$ ipython --no-banner

In [1]: import numpy as np

In [2]: np.set_printoptions(precision=3, suppress=True, linewidth=160, sign=" ")

In [3]: def rnd(a):
   ...:     return np.round(a, 3) + 0
   ...: 

In [4]: M = np.load("run3.npy")

In [5]: M
Out[5]: 
array([[-0.9,  0.1, -0.2,  1. ],
       [-0.8, -0.1, -0.4,  1.1],
       [ 0.5, -1.1, -0.8, -0.4],
       [-0.1, -1.5, -1.4,  0.9],
       [ 0. , -0.6,  0.5,  0.9],
       [ 0.3,  0.8, -0.6,  0.4],
       [ 1. ,  0.1,  0.6,  0.1],
       [ 1. , -3.5, -4. , -4.5],
       [-1. , -0.8,  0.3, -0.3],
       [-0.1,  0.4, -0.1,  1.9],
       [-0.6,  1. ,  0.4,  0.7],
       [ 2. ,  0.2, -2.7, -0.1],
       [ 0.4, -0.4, -0.1,  1. ],
       [-1.4, -1.4, -1. , -0.5],
       [ 0.1, -1.3, -1.2,  0.3],
       [ 0.5,  2.2,  2.4,  0.8],
       [ 1.2,  0.1, -0.7, -1.7],
       [ 1.2, -1.1,  2.1,  0.4],
       [-1.5, -0.6, -1.3,  1.6],
       [-0.9,  0.2,  0.5, -0.2],
       [ 0.7, -1.2, -1.1, -0.5],
       [-0.1,  0.6, -0.3, -1.9],
       [-0.4,  0.6,  1.5,  0.3],
       [-0.3, -0.6,  0.4, -1.4],
       [-0.3,  0.8, -2.1,  1.3],
       [ 1.9,  1.2, -0.4, -0.3],
       [-0.3,  0.5, -0.7,  1.8],
       [-0.2,  0.8,  0.6,  0.1]])

In [6]: Xs = (M - M.mean(axis=0)) / M.std(axis=0)

In [7]: rnd(Xs.std(axis=0))
Out[7]: array([ 1.,  1.,  1.,  1.])

In [8]: coef = np.linalg.lstsq(np.delete(Xs, 0, axis=1), Xs[:, 0])[0]

In [9]: rnd(1 - np.var(Xs[:, 0] - np.delete(Xs, 0, axis=1) @ coef))
Out[9]: np.float64(0.162)

In [10]: np.abs(coef).argmax()
Out[10]: np.int64(2)

In [11]: rnd(coef)
Out[11]: array([ 0.284, -0.135, -0.42 ])

In [12]: P = M @ np.linalg.solve(M.T @ M, M.T)

In [13]: np.allclose(P @ P, P)
Out[13]: True

In [14]: rnd(np.linalg.eigvalsh(P))
Out[14]: array([ 0.,  0.,  0.,  0.,  0.,  0.,  0.,  0.,  0.,  0.,  0.,  0.,  0.,  0.,  0.,  0.,  0.,  0.,  0.,  0.,  0.,  0.,  0.,  0.,  1.,  1.,  1.,  1.])

In [15]: other = np.array([[0, 0, 1, 2, 1, 2],
    ...:     [0, 2, 2, 0, 1, 2],
    ...:     [1, 0, 0, 0, 1, 2],
    ...:     [0, 1, 0, 0, 1, 1],
    ...:     [2, 2, 0, 1, 1, 0],
    ...:     [1, 1, 0, 1, 0, 1]])

In [16]: other[-1] = other[0]

In [17]: data = other + 0.3 * np.eye(6)

In [18]: data
Out[18]: 
array([[ 0.3,  0. ,  1. ,  2. ,  1. ,  2. ],
       [ 0. ,  2.3,  2. ,  0. ,  1. ,  2. ],
       [ 1. ,  0. ,  0.3,  0. ,  1. ,  2. ],
       [ 0. ,  1. ,  0. ,  0.3,  1. ,  1. ],
       [ 2. ,  2. ,  0. ,  1. ,  1.3,  0. ],
       [ 0. ,  0. ,  1. ,  2. ,  1. ,  2.3]])

In [19]: other = np.linalg.inv(data)

In [20]: rnd(np.linalg.cond(data))
Out[20]: np.float64(100.398)

In [21]: np.allclose(other, data.T)
Out[21]: False

In [22]: (np.abs(other) > 1e-9).astype(int)
Out[22]: 
array([[ 1,  1,  1,  1,  1,  1],
       [ 1,  1,  1,  1,  1,  1],
       [ 1,  1,  1,  1,  1,  1],
       [ 1,  1,  1,  1,  1,  1],
       [ 1,  1,  1,  1,  1,  1],
       [ 1,  1,  1,  1,  1,  1]])

In [23]: rnd(np.linalg.inv(other))
Out[23]: 
array([[ 0.3,  0. ,  1. ,  2. ,  1. ,  2. ],
       [ 0. ,  2.3,  2. ,  0. ,  1. ,  2. ],
       [ 1. ,  0. ,  0.3,  0. ,  1. ,  2. ],
       [ 0. ,  1. ,  0. ,  0.3,  1. ,  1. ],
       [ 2. ,  2. ,  0. ,  1. ,  1.3,  0. ],
       [ 0. ,  0. ,  1. ,  2. ,  1. ,  2.3]])
